$ python -q
>>> import numpy as np
>>> import numpy.linalg as la
>>> np.set_printoptions(precision=2, suppress=True, linewidth=120, floatmode="fixed")
>>> tidy = lambda a: np.round(a, 2) + 0
>>> data = np.load("block9.npy")
>>> data
array([[-4,  0,  0],
       [ 0,  4,  0],
       [ 0,  0, -2]])
>>> data.T @ data
array([[16,  0,  0],
       [ 0, 16,  0],
       [ 0,  0,  4]])
>>> data @ data.T
array([[16,  0,  0],
       [ 0, 16,  0],
       [ 0,  0,  4]])
>>> tidy(la.svd(data, compute_uv=False))
array([4.00, 4.00, 2.00])
>>> tidy(la.norm(data, axis=0))
array([4.00, 4.00, 2.00])
>>> data[:, 0] @ data[:, 1]
np.int64(0)
>>> M = np.load("run5.npy")
>>> M
array([[1, 0],
       [1, 2]])
>>> la.matrix_power(M - np.diag(np.diag(M)), 2)
array([[0, 0],
       [0, 0]])
>>> np.prod(np.diag(M)), tidy(la.det(M))
(np.int64(2), np.float64(2.0))
>>> rng = np.random.default_rng(309)
>>> lab = rng.permutation(2)
>>> out = M[:, lab] * rng.choice([-1, 1], 2)
>>> out
array([[-1,  0],
       [-1, -2]])
>>> left, _, vt = la.svd(M.T @ out)
>>> tidy(left @ vt)
array([[-1.00,  0.00],
       [ 0.00, -1.00]])
>>> ev, V = la.eig(out)
>>> tidy(np.sort(la.eigvals(out @ out)))
array([1.00, 4.00])
>>> tidy(np.sort(la.eigvals(out.T)))
array([-2.00, -1.00])
>>> ev
array([-2.00, -1.00])
>>> out @ V[:, 0] - ev[0] * V[:, 0]
array([0.00, 0.00])
>>> m1 = np.load("dump.npy")
>>> m1
array([[2, 5, 0, 0, 0, 0],
       [3, 0, 0, 0, 0, 0],
       [1, 4, 0, 0, 0, 0],
       [0, 0, 2, 5, 0, 0],
       [0, 0, 3, 0, 0, 0],
       [0, 0, 1, 4, 0, 0],
       [0, 0, 0, 0, 2, 5],
       [0, 0, 0, 0, 3, 0],
       [0, 0, 0, 0, 1, 4]])
>>> P = m1 @ la.solve(m1.T @ m1, m1.T)
>>> tidy(la.eigvalsh(P))
array([0.00, 0.00, 0.00, 1.00, 1.00, 1.00, 1.00, 1.00, 1.00])
>>> np.trace(P)
np.float64(6.0)
>>> np.allclose(P @ P, P)
True
>>> q, Rm = la.qr(m1)
>>> tidy(q)
array([[-0.53,  0.58,  0.00,  0.00,  0.00,  0.00],
       [-0.80, -0.58,  0.00,  0.00,  0.00,  0.00],
       [-0.27,  0.58,  0.00,  0.00,  0.00,  0.00],
       [ 0.00,  0.00, -0.53, -0.58,  0.00,  0.00],
       [ 0.00,  0.00, -0.80,  0.58,  0.00,  0.00],
       [ 0.00,  0.00, -0.27, -0.58,  0.00,  0.00],
       [ 0.00,  0.00,  0.00,  0.00, -0.53, -0.58],
       [ 0.00,  0.00,  0.00,  0.00, -0.80,  0.58],
       [ 0.00,  0.00,  0.00,  0.00, -0.27, -0.58]])
>>> tidy(Rm)
array([[-3.74, -3.74,  0.00,  0.00,  0.00,  0.00],
       [ 0.00,  5.20,  0.00,  0.00,  0.00,  0.00],
       [ 0.00,  0.00, -3.74, -3.74,  0.00,  0.00],
       [ 0.00,  0.00,  0.00, -5.20,  0.00,  0.00],
       [ 0.00,  0.00,  0.00,  0.00, -3.74, -3.74],
       [ 0.00,  0.00,  0.00,  0.00,  0.00, -5.20]])
>>> tidy(q.T @ q)
array([[1.00, 0.00, 0.00, 0.00, 0.00, 0.00],
       [0.00, 1.00, 0.00, 0.00, 0.00, 0.00],
       [0.00, 0.00, 1.00, 0.00, 0.00, 0.00],
       [0.00, 0.00, 0.00, 1.00, 0.00, 0.00],
       [0.00, 0.00, 0.00, 0.00, 1.00, 0.00],
       [0.00, 0.00, 0.00, 0.00, 0.00, 1.00]])
>>> tidy(q @ Rm)
array([[2.00, 5.00, 0.00, 0.00, 0.00, 0.00],
       [3.00, 0.00, 0.00, 0.00, 0.00, 0.00],
       [1.00, 4.00, 0.00, 0.00, 0.00, 0.00],
       [0.00, 0.00, 2.00, 5.00, 0.00, 0.00],
       [0.00, 0.00, 3.00, 0.00, 0.00, 0.00],
       [0.00, 0.00, 1.00, 4.00, 0.00, 0.00],
       [0.00, 0.00, 0.00, 0.00, 2.00, 5.00],
       [0.00, 0.00, 0.00, 0.00, 3.00, 0.00],
       [0.00, 0.00, 0.00, 0.00, 1.00, 4.00]])
>>> tidy(np.abs(np.diag(Rm)))
array([3.74, 5.20, 3.74, 5.20, 3.74, 5.20])
>>> q.shape, Rm.shape
((9, 6), (6, 6))
>>> np.trace(q @ q.T)
np.float64(6.0)
